$ ipython --no-banner

In [1]: import numpy as np

In [2]: np.set_printoptions(precision=2, suppress=True, linewidth=200, sign=" ")

In [3]: A = np.loadtxt("block5.csv", delimiter=",")

In [4]: print(A)
[[-1.  0.  0.  0.  0.  0.  0.]
 [ 0.  2.  0.  0.  0.  0.  0.]
 [-2. -2.  2.  0.  0.  0.  0.]
 [ 1. -2. -1. -1.  0.  0.  0.]
 [ 2. -1.  2. -2. -1.  0.  0.]
 [ 2. -2.  2. -2.  2. -1.  0.]
 [-2.  1.  0. -1.  1. -1.  0.]]

In [5]: print(np.linalg.matrix_rank(A - A[0, 0] * np.eye(7)))
6

In [6]: print(A @ A)
[[  1.   0.   0.   0.   0.   0.   0.]
 [  0.   4.   0.   0.   0.   0.   0.]
 [ -2.  -8.   4.   0.   0.   0.   0.]
 [  0.   0.  -1.   1.   0.   0.   0.]
 [-10.  -1.   4.   4.   1.   0.   0.]
 [ -6.  -4.   8.   0.  -4.   1.   0.]
 [  1.   5.   1.   1.  -3.   1.   0.]]

In [7]: np.linalg.inv(A)
LinAlgError: Singular matrix


In [8]: rng = np.random.default_rng(508)

In [9]: z = rng.permutation(7)

In [10]: print(z)
[ 4  6  5  1  3  2  0]

In [11]: A2 = A[z][:, z]

In [12]: print(np.sort(np.abs(np.linalg.eigvals(A2))))
[ 0.  1.  1.  1.  1.  2.  2.]

In [13]: print(np.allclose(A2, A))
False

In [14]: x = np.array([-3, -2, 3, 1, -3, -2, 0])

In [15]: h1 = np.maximum(A @ x, 0)

In [16]: print(np.flatnonzero(h1 > 1e-9))
[ 0  2  4  6]

In [17]: print(A * (h1 > 1e-9)[:, None])
[[-1.  0.  0.  0.  0.  0.  0.]
 [ 0.  0.  0.  0.  0.  0.  0.]
 [-2. -2.  2.  0.  0.  0.  0.]
 [ 0. -0. -0. -0.  0.  0.  0.]
 [ 2. -1.  2. -2. -1.  0.  0.]
 [ 0. -0.  0. -0.  0. -0.  0.]
 [-2.  1.  0. -1.  1. -1.  0.]]

In [18]: print(np.maximum(A @ (3 * x), 0))
[  9.   0.  48.   0.   9.   0.   6.]

In [19]: U, sig, Vt = np.linalg.svd(A)

In [20]: print(np.argmax(sig[:-1] / (sig[1:] + 1e-6)) + 1)
6

In [21]: print(sig)
[ 5.91  3.79  2.98  2.5   1.59  0.18  0.  ]

In [22]: A2 = U[:, :6] @ np.diag(sig[:6]) @ Vt[:6]

In [23]: print(np.linalg.matrix_rank(A, rtol=0.05))
5

In [24]: print(round(np.abs(A - A2).max(), 2))
0.0

In [25]: print(round(np.linalg.norm(A - A2) / np.linalg.norm(A), 2))
0.0

In [26]: X = np.loadtxt("run2.csv", delimiter=",")

In [27]: print(X)
[[  9.4   -8.45  -4.54  -6.51]
 [ 11.03 -11.56  -4.68  -3.85]
 [ 12.    -9.43  -3.68  -6.11]
 [ 10.65 -11.74  -7.34  -6.33]
 [  9.29  -9.34  -4.55  -5.05]
 [  9.63 -10.97  -4.34  -6.26]
 [  7.71  -9.56  -4.96  -3.71]
 [ 10.01  -9.67  -6.05  -4.74]
 [ 11.98  -9.58  -7.    -3.26]
 [ 10.26  -9.52  -7.14  -2.84]
 [  9.22 -11.26  -6.24  -5.81]
 [  9.24 -10.6   -4.71  -6.16]
 [  9.32  -9.79  -4.7   -5.6 ]
 [  8.92 -10.75  -5.21  -5.42]
 [ 11.56  -9.55  -6.38  -4.66]
 [  9.94 -10.38  -4.14  -7.07]
 [  8.2   -8.45  -4.37  -3.84]
 [ 10.08 -10.11  -5.05  -6.53]
 [  9.83 -11.16  -2.92  -4.68]
 [ 10.09 -10.48  -3.38  -6.91]
 [ 10.28 -10.49  -4.6   -5.38]
 [  9.71  -9.78  -4.95  -5.04]
 [ 11.07  -8.84  -4.44  -5.42]
 [ 10.24  -9.64  -3.76  -5.4 ]
 [ 11.08 -10.51  -5.48  -5.04]]

In [28]: z = X[:, 0] > np.median(X[:, 0])

In [29]: r0 = X[z].mean(axis=0) - X[~z].mean(axis=0)

In [30]: print(r0)
[ 1.6  -0.11 -0.5   0.23]

In [31]: print((((X - X.mean(axis=0)) @ r0 > 0) == z).mean())
0.84

In [32]: A2 = X / np.linalg.norm(X, axis=1, keepdims=True)

In [33]: C2 = A2 @ A2.T

In [34]: print((C2 - 2 * np.eye(25)).round(6).argmax(axis=1))
[ 17  16  22  10  21  11  13  16   9   8  13   5   4  10   7  19  21  12   1  15   4   4   2  20  16]

In [35]: def softmax(z):
    ...:     e = np.exp(z - z.max(axis=-1, keepdims=True))
    ...:     return e / e.sum(axis=-1, keepdims=True)
    ...: 

In [36]: print(softmax(A[6] + 5))
[ 0.02  0.33  0.12  0.04  0.33  0.04  0.12]

In [37]: print(softmax(A).sum(axis=1))
[ 1.  1.  1.  1.  1.  1.  1.]

In [38]: print(np.round(softmax(10 * A[6]), 2) + 0)
[ 0.   0.5  0.   0.   0.5  0.   0. ]

In [39]: print(softmax(A[6]))
[ 0.02  0.33  0.12  0.04  0.33  0.04  0.12]

In [40]: scores = A @ A.T / np.sqrt(7)

In [41]: print(softmax(scores)[6] @ A)
[-1.61  0.65  0.2  -0.81  0.77 -0.75  0.  ]

In [42]: print(softmax(scores).round(6).argmax(axis=1))
[ 2  1  2  3  4  5  6]

In [43]: W0 = np.array([[0.99, 0.99, -0.01],
    ...:     [1.0, 1.02, -0.02],
    ...:     [0.99, 0.99, 0.02],
    ...:     [1.02, 1.98, 0.02],
    ...:     [0.99, 2.02, 0.01],
    ...:     [1.0, 1.99, -0.01],
    ...:     [0.98, 2.0, 1.0],
    ...:     [1.02, 1.95, 1.03],
    ...:     [1.0, 2.0, 1.02]])

In [44]: print(W0)
[[ 0.99  0.99 -0.01]
 [ 1.    1.02 -0.02]
 [ 0.99  0.99  0.02]
 [ 1.02  1.98  0.02]
 [ 0.99  2.02  0.01]
 [ 1.    1.99 -0.01]
 [ 0.98  2.    1.  ]
 [ 1.02  1.95  1.03]
 [ 1.    2.    1.02]]

In [45]: x = np.array([2, 3, 2])

In [46]: target = W0 @ x

In [47]: print(target)
[  4.93   5.02   4.99   8.02   8.06   7.95   9.96   9.95  10.04]

In [48]: print(np.round(np.linalg.pinv(W0) @ W0, 2) + 0)
[[ 1.  0.  0.]
 [ 0.  1.  0.]
 [ 0.  0.  1.]]

In [49]: target = target + 0.02 * rng.normal(size=9)

In [50]: print(target)
[  4.94   5.04   4.98   8.01   8.04   7.95   9.94  10.    10.07]

In [51]: coef, *_ = np.linalg.lstsq(W0, target)

In [52]: print(coef)
[ 2.03  2.98  2.03]

In [53]: print(np.round(W0.T @ (target - W0 @ coef), 2) + 0)
[ 0.  0.  0.]

In [54]: print(coef.round())
[ 2.  3.  2.]

In [55]: q, evecs = np.linalg.qr(W0[:, :1])[0], np.linalg.qr(W0[:, 1:])[0]

In [56]: sig = np.linalg.svd(q.T @ evecs, compute_uv=False)

In [57]: print(round(np.linalg.norm(q @ q.T - evecs @ evecs.T, 2), 2))
1.0

In [58]: print(sig)
[ 0.97]

In [59]: A2 = np.c_[W0[:, :1] @ np.array([[-1]]), np.array([-5, 1, 1, -2, 3, 3, 5, 2, -1])]

In [60]: print(A2)
[[-0.99 -5.  ]
 [-1.    1.  ]
 [-0.99  1.  ]
 [-1.02 -2.  ]
 [-0.99  3.  ]
 [-1.    3.  ]
 [-0.98  5.  ]
 [-1.02  2.  ]
 [-1.   -1.  ]]

In [61]: print(np.linalg.matrix_rank(np.c_[W0, A2]))
4

In [62]: print(np.linalg.norm(np.linalg.qr(W0)[0].T @ A2, axis=0) ** 2 / ((A2 ** 2).sum(axis=0) + 1e-12))
[ 1.    0.28]

In [63]: print(np.round(np.linalg.norm(A2 - W0 @ np.linalg.lstsq(W0, A2)[0], axis=0), 2) + 0)
[ 0.    7.57]

In [64]: print(np.round(np.linalg.lstsq(W0, A2[:, 0])[0], 2) + 0)
[-1.  0.  0.]

In [65]: U, sig = np.linalg.svd(W0)
ValueError: too many values to unpack (expected 2)


In [66]: U, sig, Vt = np.linalg.svd(W0, full_matrices=False)

In [67]: print(np.allclose(U * sig @ Vt, W0))
True

In [68]: print(np.round(U.T @ U, 2) + 0)
[[ 1.  0.  0.]
 [ 0.  1.  0.]
 [ 0.  0.  1.]]

In [69]: print(U.shape, sig.shape, Vt.shape)
(9, 3) (3,) (3, 3)

In [70]: print(np.abs(U[:, 0]).round(6).argmax())
8

In [71]: print(sig)
[ 6.05  1.35  0.63]

In [72]: print(np.abs(Vt[0]))
[ 0.48  0.85  0.2 ]

In [73]: print(np.round(Vt @ Vt.T, 2) + 0)
[[ 1.  0.  0.]
 [ 0.  1.  0.]
 [ 0.  0.  1.]]

In [74]: print((sig > 1e-8).sum())
3

In [75]: z = rng.permutation(3)

In [76]: A2 = W0[:, z] * rng.choice([-1, 1], 3)

In [77]: print(A2)
[[ 0.01 -0.99 -0.99]
 [ 0.02 -1.02 -1.  ]
 [-0.02 -0.99 -0.99]
 [-0.02 -1.98 -1.02]
 [-0.01 -2.02 -0.99]
 [ 0.01 -1.99 -1.  ]
 [-1.   -2.   -0.98]
 [-1.03 -1.95 -1.02]
 [-1.02 -2.   -1.  ]]

In [78]: U, _, Vt = np.linalg.svd(W0.T @ A2)

In [79]: print(np.round(np.linalg.lstsq(W0, A2)[0], 2) + 0)
[[ 0.  0. -1.]
 [ 0. -1.  0.]
 [-1.  0.  0.]]

In [80]: print(np.round(U @ Vt, 2) + 0)
[[ 0.  0. -1.]
 [ 0. -1.  0.]
 [-1.  0.  0.]]

In [81]: print(z)
[ 2  1  0]

In [82]: m1 = np.load("arr.npy")

In [83]: print(m1)
[[ 3.  2.  0.  2.]
 [ 2.  3.  0.  2.]
 [ 0.  0.  3.  0.]
 [ 2.  2.  0.  3.]]

In [84]: T = np.stack([m1, 5 * m1, m1[::-1]])

In [85]: print(T.shape)
(3, 4, 4)

In [86]: print(np.linalg.norm(T, axis=(1, 2)))
[  7.75  38.73   7.75]

In [87]: print(np.linalg.matrix_rank(T.reshape(3, -1)))
2

In [88]: print(np.linalg.matrix_rank(T))
[ 4  4  4]

In [89]: print(np.linalg.det(T))
[    21.  13125.     21.]

In [90]: print((np.linalg.matrix_power((m1 != 0) + (m1.T != 0) + np.eye(4), 4) > 0).astype(int))
[[ 1  1  0  1]
 [ 1  1  0  1]
 [ 0  0  1  0]
 [ 1  1  0  1]]

In [91]: print(np.round(np.linalg.det(m1), 2))
21.0

In [92]: print(np.flatnonzero(np.linalg.matrix_power((m1 != 0) + (m1.T != 0) + np.eye(4), 4)[3]))
[ 0  1  3]

In [93]: x = np.array([4, 4, 2, 3])

In [94]: print(m1 @ x)
[ 26.  26.   6.  25.]

In [95]: print(np.einsum("ij,j->i", m1, x))
[ 26.  26.   6.  25.]

In [96]: E = np.load("dump.npy")

In [97]: print(E)
[[ 2.29 -0.22  0.21 -0.67  0.53  0.6  -0.37]
 [-0.22  0.78  0.58  0.45  1.2   1.02 -0.39]
 [ 0.21  0.58  1.89  0.41 -0.49 -0.7  -0.23]
 [-0.67  0.45  0.41  1.82  0.04 -0.16 -0.29]
 [ 0.53  1.2  -0.49  0.04  0.8  -0.88  0.14]
 [ 0.6   1.02 -0.7  -0.16 -0.88  0.02 -0.29]
 [-0.37 -0.39 -0.23 -0.29  0.14 -0.29  2.4 ]]

In [98]: A2 = W0 + rng.integers(-2, 3, (9, 1)) @ rng.integers(-2, 3, (1, 3))

In [99]: print(A2)
[[ 0.99 -3.01 -0.01]
 [ 1.   -0.98 -0.02]
 [ 0.99  2.99  0.02]
 [ 1.02  1.98  0.02]
 [ 0.99  0.02  0.01]
 [ 1.   -2.01 -0.01]
 [ 0.98  6.    1.  ]
 [ 1.02 -0.05  1.03]
 [ 1.    0.    1.02]]

In [100]: print(np.linalg.svd(A2 - W0, compute_uv=False))
[ 8.25  0.    0.  ]

In [101]: print(A2 - W0)
[[ 0. -4.  0.]
 [ 0. -2.  0.]
 [ 0.  2.  0.]
 [ 0.  0.  0.]
 [ 0. -2.  0.]
 [ 0. -4.  0.]
 [ 0.  4.  0.]
 [ 0. -2.  0.]
 [ 0. -2.  0.]]
